$ ipython --no-banner

In [1]: import numpy as np

In [2]: import numpy.linalg as la

In [3]: np.set_printoptions(suppress=True, linewidth=120)

In [4]: F = np.load("arr.npy")

In [5]: print(F)
[[6. 8. 1. 8. 7. 5. 0. 0.]
 [9. 7. 1. 1. 0. 1. 4. 0.]
 [0. 8. 3. 4. 7. 0. 8. 0.]
 [1. 6. 2. 4. 6. 5. 0. 0.]
 [1. 5. 4. 0. 8. 7. 0. 0.]
 [9. 9. 0. 4. 6. 3. 4. 0.]
 [1. 5. 5. 6. 3. 1. 7. 0.]
 [0. 0. 0. 0. 0. 0. 0. 1.]]

In [6]: # splits into 2 blocks

In [7]: print(round(float(la.det(F)), 1))
-74914.0

In [8]: print(F @ F)
[[168. 240.  61. 112. 183. 142.  60.   0.]
 [131. 164.  41. 115.  94.  64.  68.   0.]
 [ 91. 179.  93.  84. 125.  85. 112.   0.]
 [115. 165.  45.  58. 123.  88.  60.   0.]
 [122. 178.  50.  57. 141.  87.  80.   0.]
 [176. 236.  70. 133. 165. 129.  76.   0.]
 [ 76. 178.  80. 103. 129.  71. 113.   0.]
 [  0.   0.   0.   0.   0.   0.   0.   1.]]

In [9]: print((F != 0).astype(int))
[[1 1 1 1 1 1 0 0]
 [1 1 1 1 0 1 1 0]
 [0 1 1 1 1 0 1 0]
 [1 1 1 1 1 1 0 0]
 [1 1 1 0 1 1 0 0]
 [1 1 0 1 1 1 1 0]
 [1 1 1 1 1 1 1 0]
 [0 0 0 0 0 0 0 1]]

In [10]: print(np.flatnonzero(la.matrix_power((F != 0) + (F.T != 0) + np.eye(8), 8)[7]))
[7]

In [11]: print(np.round(np.sort(la.eigvals(F).real), 1))
[-4.8  0.4  0.4  0.7  1.   3.4  9.9 27.9]

In [12]: Q, _ = la.qr(np.array([[0.1, 0.6, 1.2, 0.7],
    ...:     [0.0, 1.2, -1.5, 1.8],
    ...:     [0.1, 0.2, -1.8, 0.7],
    ...:     [-2.5, -0.2, -0.2, -0.5],
    ...:     [-0.9, 0.9, 0.8, -0.1],
    ...:     [0.3, -0.8, 0.9, 2.0],
    ...:     [0.3, -0.6, 0.8, 0.4],
    ...:     [2.0, -0.5, 0.7, 0.5]]))

In [13]: W0 = Q @ Q.T

In [14]: print(W0.round(1) + 0)
[[ 0.4  0.1 -0.2 -0.1  0.4  0.1  0.   0. ]
 [ 0.1  0.7  0.3 -0.1  0.1  0.1 -0.1 -0.1]
 [-0.2  0.3  0.4  0.  -0.2  0.  -0.1 -0.1]
 [-0.1 -0.1  0.   0.7  0.1  0.1  0.  -0.4]
 [ 0.4  0.1 -0.2  0.1  0.5 -0.1 -0.1 -0.2]
 [ 0.1  0.1  0.   0.1 -0.1  0.8  0.3  0.1]
 [ 0.  -0.1 -0.1  0.  -0.1  0.3  0.2  0.1]
 [ 0.  -0.1 -0.1 -0.4 -0.2  0.1  0.1  0.4]]

In [15]: evals, V = la.eigh(W0)

In [16]: print(np.round(la.svd(W0, compute_uv=False), 1) + 0)
[1. 1. 1. 1. 0. 0. 0. 0.]

In [17]: print(np.round(V.T @ V, 1) + 0)
[[1. 0. 0. 0. 0. 0. 0. 0.]
 [0. 1. 0. 0. 0. 0. 0. 0.]
 [0. 0. 1. 0. 0. 0. 0. 0.]
 [0. 0. 0. 1. 0. 0. 0. 0.]
 [0. 0. 0. 0. 1. 0. 0. 0.]
 [0. 0. 0. 0. 0. 1. 0. 0.]
 [0. 0. 0. 0. 0. 0. 1. 0.]
 [0. 0. 0. 0. 0. 0. 0. 1.]]

In [18]: print(np.round(V @ np.diag(evals) @ V.T, 1) + 0)
[[ 0.4  0.1 -0.2 -0.1  0.4  0.1  0.   0. ]
 [ 0.1  0.7  0.3 -0.1  0.1  0.1 -0.1 -0.1]
 [-0.2  0.3  0.4  0.  -0.2  0.  -0.1 -0.1]
 [-0.1 -0.1  0.   0.7  0.1  0.1  0.  -0.4]
 [ 0.4  0.1 -0.2  0.1  0.5 -0.1 -0.1 -0.2]
 [ 0.1  0.1  0.   0.1 -0.1  0.8  0.3  0.1]
 [ 0.  -0.1 -0.1  0.  -0.1  0.3  0.2  0.1]
 [ 0.  -0.1 -0.1 -0.4 -0.2  0.1  0.1  0.4]]

In [19]: print(evals.round(1) + 0)
[0. 0. 0. 0. 1. 1. 1. 1.]

In [20]: evals, V = la.eigh(W0)

In [21]: vec = np.array([-1, -3, -2, -1, -2, -3, 1, 3])

In [22]: print(np.round(la.eigvalsh(W0[1:, 1:]), 1) + 0)
[0.  0.  0.  0.6 1.  1.  1. ]

In [23]: print(np.round(V * np.abs(evals) @ V.T, 1) + 0)
[[ 0.4  0.1 -0.2 -0.1  0.4  0.1  0.   0. ]
 [ 0.1  0.7  0.3 -0.1  0.1  0.1 -0.1 -0.1]
 [-0.2  0.3  0.4  0.  -0.2  0.  -0.1 -0.1]
 [-0.1 -0.1  0.   0.7  0.1  0.1  0.  -0.4]
 [ 0.4  0.1 -0.2  0.1  0.5 -0.1 -0.1 -0.2]
 [ 0.1  0.1  0.   0.1 -0.1  0.8  0.3  0.1]
 [ 0.  -0.1 -0.1  0.  -0.1  0.3  0.2  0.1]
 [ 0.  -0.1 -0.1 -0.4 -0.2  0.1  0.1  0.4]]

In [24]: vec = np.array([0, 2, 1, 2, 3, -1, -3, -2])

In [25]: print(np.round((vec - W0 @ vec) @ (W0 @ vec), 1))
-0.0

In [26]: print(np.round(la.eigvalsh(2 * W0 - np.eye(8)), 1))
[-1. -1. -1. -1.  1.  1.  1.  1.]

In [27]: print(np.round(W0 @ vec, 1))
[ 0.6  2.4  0.7  1.9  2.1 -1.7 -1.4 -2.7]

In [28]: left, s, Vh = la.svd(W0, full_matrices=False)

In [29]: print(np.allclose(left * s @ Vh, W0))
True

In [30]: print(s.round(1) + 0)
[1. 1. 1. 1. 0. 0. 0. 0.]

In [31]: print((s > 1e-8).sum())
4

In [32]: data = np.loadtxt("case0.csv", delimiter=",")

In [33]: print(data)
[[ 4.  0.  0.  0.  0.  0.  0.]
 [-3. -1.  0.  0.  0.  0.  0.]
 [ 2.  0.  2.  0.  0.  0.  0.]
 [-3. -3. -4.  3.  0.  0.  0.]
 [-2.  0. -1.  4.  1.  0.  0.]
 [ 5.  1.  2. -3.  3. -4.  0.]
 [ 1. -1.  1. -4.  2.  5. -5.]]

In [34]: left, s, Vh = la.svd(data)

In [35]: print(s.round(1))
[11.2  8.4  4.1  3.7  2.8  1.5  0.1]

In [36]: print(np.argmax(s[:-1] / (s[1:] + 1e-6)) + 1)
6

In [37]: out = left[:, :6] @ np.diag(s[:6]) @ Vh[:6]

In [38]: print(round(la.norm(data - out, 2), 1), round(float(s[6]), 1))
0.1 0.1

In [39]: print(out.round(1) + 0)
[[ 4.  0.  0.  0.  0.  0.  0.]
 [-3. -1.  0.  0.  0.  0.  0.]
 [ 2.  0.  2.  0.  0.  0.  0.]
 [-3. -3. -4.  3.  0.  0.  0.]
 [-2.  0. -1.  4.  1.  0.  0.]
 [ 5.  1.  2. -3.  3. -4.  0.]
 [ 1. -1.  1. -4.  2.  5. -5.]]

In [40]: print(la.matrix_rank(out))
6

In [41]: rank = la.matrix_rank(out)

In [42]: print(rank)
6

In [43]: null = la.svd(out)[2][rank:].T

In [44]: print(np.round(null[:, 0] / null[np.abs(null[:, 0]).round(6).argmax(), 0], 1) + 0)
[ 0.  -0.1  0.  -0.2  0.7  0.6  1. ]

In [45]: print(null.shape)
(7, 1)

In [46]: vec = np.array([0, 0, 2, 1, 0, -2, -1, 0])

In [47]: print(F @ np.eye(8)[7])
[0. 0. 0. 0. 0. 0. 0. 1.]

In [48]: print(F @ vec)
[ 0. -3.  2. -2. -6. -6.  7.  0.]

In [49]: print(la.norm(F @ vec) <= la.norm(F, 2) * la.norm(vec) + 1e-9)
True

In [50]: print(F @ np.ones(8))
[35. 23. 30. 24. 25. 35. 28.  1.]

In [51]: print((F * vec).sum(axis=1))
[ 0. -3.  2. -2. -6. -6.  7.  0.]

In [52]: print(np.round(np.sort(la.eigvals(data)), 1))
[-5. -4. -1.  1.  2.  3.  4.]

In [53]: print(la.matrix_rank(data - data[0, 0] * np.eye(7)))
6

In [54]: print([int(la.matrix_rank(la.matrix_power(data, p))) for p in range(1, 8)])
[7, 7, 7, 7, 7, 7, 7]

In [55]: A = np.load("out14.npy")

In [56]: print(A)
[[-0.1  1.1 -1.1]
 [-0.5  1.  -0.8]
 [ 0.2  1.1 -1.5]
 [-0.3  1.3 -1.3]
 [-0.5  0.8 -0.9]
 [ 0.3  1.1 -0.7]
 [ 0.   0.4 -0.8]
 [-0.3  0.5 -0.9]
 [ 3.   1.8 -2. ]
 [ 3.3  1.6 -2.1]
 [ 3.5  0.9 -2.5]
 [ 3.   0.7 -2. ]
 [ 3.3  1.1 -2.1]
 [ 2.9  1.4 -1.5]
 [ 2.6  1.  -1.9]
 [ 3.   0.6 -2. ]
 [ 1.9  3.2 -1.7]
 [ 1.7  2.8 -0.9]
 [ 1.7  2.3 -0.7]
 [ 2.2  2.6 -1.1]
 [ 1.4  2.9 -0.8]
 [ 2.   3.  -0.9]
 [ 2.4  3.2 -1. ]
 [ 1.7  3.  -1.2]]

In [57]: Xs = A - A.mean(axis=0)

In [58]: V = la.svd(Xs)[2][:1]

In [59]: out = Xs - Xs @ V.T @ V

In [60]: print(la.norm(out, axis=1).round(6).argmax())
22

In [61]: print(np.round((Xs @ V.T).std(axis=0), 1))
[1.4]

In [62]: print(np.round(np.cov(Xs @ V.T, rowvar=False), 1))
2.2

In [63]: print(round(la.norm(out) / la.norm(Xs), 1))
0.6

In [64]: print(np.round(out.std(axis=0), 1))
[0.1 0.9 0.4]

In [65]: cov = np.cov(A, rowvar=False)

In [66]: print(np.round(np.median(A, axis=0), 1))
[ 1.8  1.2 -1.2]

In [67]: print(np.round(np.corrcoef(A.T), 1))
[[ 1.   0.2 -0.7]
 [ 0.2  1.   0.3]
 [-0.7  0.3  1. ]]

In [68]: print(np.round(np.polyfit(A[:, 0], A[:, 2], 1), 1))
[-0.3 -0.9]

In [69]: print(round(float(np.corrcoef(A[:, 0], A[:, 2])[0, 1]), 1))
-0.7

In [70]: print(np.argwhere(np.triu(np.abs(np.corrcoef(A.T)) > 0.8, 1)))
[]

In [71]: print(np.argsort(-A.std(axis=0).round(6), kind="stable"))
[0 1 2]

In [72]: print(np.round(A.std(axis=0), 1))
[1.4 0.9 0.5]

In [73]: lab = A[:, 1] > np.median(A[:, 1])

In [74]: u = A[lab].mean(axis=0) - A[~lab].mean(axis=0)

In [75]: print(np.argsort(-np.abs(u).round(6), kind="stable"))
[1 0 2]

In [76]: print(round(float((((A - A.mean(axis=0)) @ u > 0) == lab).mean()), 1))
0.9

In [77]: print(((A - A.mean(axis=0)) @ u > 0).astype(int))
[0 0 0 0 0 0 0 0 1 1 1 0 1 1 0 0 1 1 1 1 1 1 1 1]

In [78]: print(u.round(1))
[0.8 1.6 0.2]

In [79]: K = np.load("dump.npy")

In [80]: print(K)
[[  0.4  -0.9   2.    0.7  -1.1   0.5  -0.1]
 [ -0.7   1.7  -1.4   0.1   0.7  -2.    0.3]
 [  0.    1.1   1.3  -1.2  -0.5  -0.5   2.4]
 [ -0.6   0.5   1.7   1.7  -0.9   1.4  -0.9]
 [ -0.4  -1.6   0.6  -1.2   0.2   0.1  -0.2]
 [ -0.6   1.3  -0.3   0.8   1.   -0.3  -0.4]
 [  2.   12.    0.   12.  -20.   12.  -14. ]
 [  0.4  -0.3   0.    0.7  -0.5  -0.5  -1.7]
 [ -0.5  -1.5   1.3   0.5   2.    0.1   0.8]
 [ -0.1   1.1   0.3  -0.3  -0.5   0.8   0.5]
 [  0.5   0.2   1.9   0.2   0.7  -0.6   0. ]
 [ -0.2   1.1  -0.3  -0.6  -0.7   0.4  -0.4]
 [  0.   -2.8  -0.4   1.5   1.6   0.   -0.6]
 [  0.1   0.1   0.2  -0.5   0.   -0.8  -1.7]]

In [81]: proj = K @ la.solve(K.T @ K, K.T)

In [82]: print(round(np.trace(proj), 1))
7.0

In [83]: print(np.allclose(proj @ proj, proj))
True

In [84]: print(np.round(la.eigvalsh(proj), 1) + 0)
[0. 0. 0. 0. 0. 0. 0. 1. 1. 1. 1. 1. 1. 1.]

In [85]: print(np.round(proj @ K[:, 4], 1) + 0)
[ -1.1   0.7  -0.5  -0.9   0.2   1.  -20.   -0.5   2.   -0.5   0.7  -0.7   1.6   0. ]

In [86]: Xs = K - K.mean(axis=0)

In [87]: left, s, Vh = la.svd(Xs, full_matrices=False)

In [88]: print(np.round(Vh[0] * np.sign(Vh[0, np.abs(Vh[0]).argmax()]), 1) + 0)
[-0.1 -0.4  0.  -0.4  0.6 -0.4  0.4]

In [89]: print(np.round((s ** 2).sum() ** 2 / (s ** 4).sum(), 1))
1.1

In [90]: print(np.abs(left[:, 0]).argmax())
6

In [91]: print((np.sign(left[:, 0]) == np.sign(left[0, 0])).astype(int))
[1 1 1 1 1 1 0 1 1 1 1 1 1 1]

In [92]: J = np.load("sample11.npy")

In [93]: print(J.round(1) + 0)
[[ -6.4  -0.2  -3.2  -2.3]
 [ -2.9   1.6  -1.4   0.3]
 [ -3.4   1.3  -1.7  -0.1]
 [ -1.    2.5  -0.5   1.7]
 [ -8.3  -1.1  -4.1  -3.7]
 [  1.9   4.    1.    4. ]
 [ -7.2  -0.6  -3.6  -2.9]
 [  2.8   4.4   1.4   4.6]
 [ -1.6   2.2  -0.8   1.3]
 [ -7.   -0.5  -3.5  -2.7]
 [  1.9   4.    1.    3.9]
 [ -0.9   2.5  -0.5   1.8]
 [ -0.4   2.8  -0.2   2.2]
 [  1.3   3.6   0.6   3.4]
 [ -4.    1.   -2.   -0.5]
 [ -3.    1.5  -1.5   0.3]
 [ -6.1   0.   -3.   -2.1]
 [  3.4   4.7   1.7   5. ]
 [-10.3  -2.2  -5.2  -5.2]
 [  0.6   3.3   0.3   2.9]
 [  1.6   3.8   0.8   3.7]
 [ -4.6   0.7  -2.3  -0.9]
 [  1.8   3.9   0.9   3.9]
 [ -7.3  -0.6  -3.6  -3. ]
 [  3.7   4.9   1.9   5.3]
 [  0.9   3.5   0.5   3.2]
 [ -2.8   1.6  -1.4   0.4]
 [  9.2   7.6   4.6   9.4]
 [  3.    4.5   1.5   4.7]]

In [94]: print(np.abs(np.diag(la.qr(J)[1])) > 1e-9)
[ True  True False False]

In [95]: print(round(np.trace(la.pinv(J) @ J), 1))
2.0

In [96]: print(la.lstsq(J[:-1].T, J[-1])[2])
2
